$ ipython --no-banner

In [1]: import numpy as np

In [2]: np.set_printoptions(suppress=True, linewidth=120)

In [3]: rd = lambda a: np.round(a, 1) + 0

In [4]: M = np.load("m.npy")

In [5]: M
Out[5]: 
array([[ 0.,  0.,  0.,  0.,  0., -3.,  2.,  0.],
       [ 0.,  0.,  0.,  0.,  0.,  3.,  2., -3.],
       [ 0.,  0.,  0.,  0.,  0., -1., -3.,  0.],
       [ 0.,  0.,  0.,  0.,  0.,  0., -1.,  3.],
       [ 0.,  0.,  0.,  0.,  0., -1., -3., -3.],
       [-3.,  3., -1.,  0., -1.,  0.,  0.,  0.],
       [ 2.,  2., -3., -1., -3.,  0.,  0.,  0.],
       [ 0., -3.,  0.,  3., -3.,  0.,  0.,  0.]])

In [6]: np.linalg.matrix_rank(M, rtol=0.1)
Out[6]: np.int64(6)

In [7]: np.argsort(-np.linalg.norm(M, axis=0).round(6), kind="stable")[:3]
Out[7]: array([6, 7, 1])

In [8]: np.linalg.cond(M) > 100
Out[8]: np.True_

In [9]: rd(np.linalg.norm(M, 2) / np.linalg.norm(M))
Out[9]: np.float64(0.5)

In [10]: other = M / np.sqrt((M ** 2).mean(axis=1, keepdims=True))

In [11]: np.linalg.matrix_rank(M - M.mean(axis=1, keepdims=True))
Out[11]: np.int64(6)

In [12]: np.linalg.matrix_rank(other) == np.linalg.matrix_rank(M)
Out[12]: np.True_

In [13]: rk = np.linalg.matrix_rank(M)

In [14]: rk
Out[14]: np.int64(6)

In [15]: N = np.linalg.svd(M)[2][rk:].T

In [16]: [int(np.linalg.matrix_rank(M[:, :j + 1])) for j in range(8)]
Out[16]: [1, 2, 3, 3, 3, 4, 5, 6]

In [17]: np.allclose(M @ N, 0)
Out[17]: True

In [18]: rd(M @ np.linalg.pinv(M) @ M)
Out[18]: 
array([[ 0.,  0.,  0.,  0.,  0., -3.,  2.,  0.],
       [ 0.,  0.,  0.,  0.,  0.,  3.,  2., -3.],
       [ 0.,  0.,  0.,  0.,  0., -1., -3.,  0.],
       [ 0.,  0.,  0.,  0.,  0.,  0., -1.,  3.],
       [ 0.,  0.,  0.,  0.,  0., -1., -3., -3.],
       [-3.,  3., -1.,  0., -1.,  0.,  0.,  0.],
       [ 2.,  2., -3., -1., -3.,  0.,  0.,  0.],
       [ 0., -3.,  0.,  3., -3.,  0.,  0.,  0.]])

In [19]: np.allclose(M[:-1].T @ np.linalg.lstsq(M[:-1].T, M[-1])[0], M[-1])
Out[19]: False

In [20]: np.linalg.lstsq(M[:-1].T, M[-1])[2]
Out[20]: np.int32(5)

In [21]: W0 = np.loadtxt("a.csv", delimiter=",")

In [22]: W0
Out[22]: 
array([[5., 1., 0., 0., 0., 0., 0.],
       [0., 5., 1., 0., 0., 0., 0.],
       [0., 0., 5., 1., 0., 0., 0.],
       [0., 0., 0., 5., 1., 0., 0.],
       [0., 0., 0., 0., 5., 1., 0.],
       [0., 0., 0., 0., 0., 5., 1.],
       [0., 0., 0., 0., 0., 0., 5.]])

In [23]: # triangular: eigenvalues sit on the diagonal

In [24]: x0 = np.array([0, 0, 0, 1, 2, 2, 3])

In [25]: h1 = np.maximum(W0 @ x0, 0)

In [26]: np.maximum(W0 @ (3 * x0), 0)
Out[26]: array([ 0.,  0.,  3., 21., 36., 39., 45.])

In [27]: h1
Out[27]: array([ 0.,  0.,  1.,  7., 12., 13., 15.])

In [28]: W0 * (h1 > 1e-9)[:, None]
Out[28]: 
array([[0., 0., 0., 0., 0., 0., 0.],
       [0., 0., 0., 0., 0., 0., 0.],
       [0., 0., 5., 1., 0., 0., 0.],
       [0., 0., 0., 5., 1., 0., 0.],
       [0., 0., 0., 0., 5., 1., 0.],
       [0., 0., 0., 0., 0., 5., 1.],
       [0., 0., 0., 0., 0., 0., 5.]])

In [29]: W0.T @ h1
Out[29]: array([ 0.,  0.,  5., 36., 67., 77., 88.])

In [30]: rd(np.tanh(W0 @ x0))
Out[30]: array([0. , 0. , 0.8, 1. , 1. , 1. , 1. ])
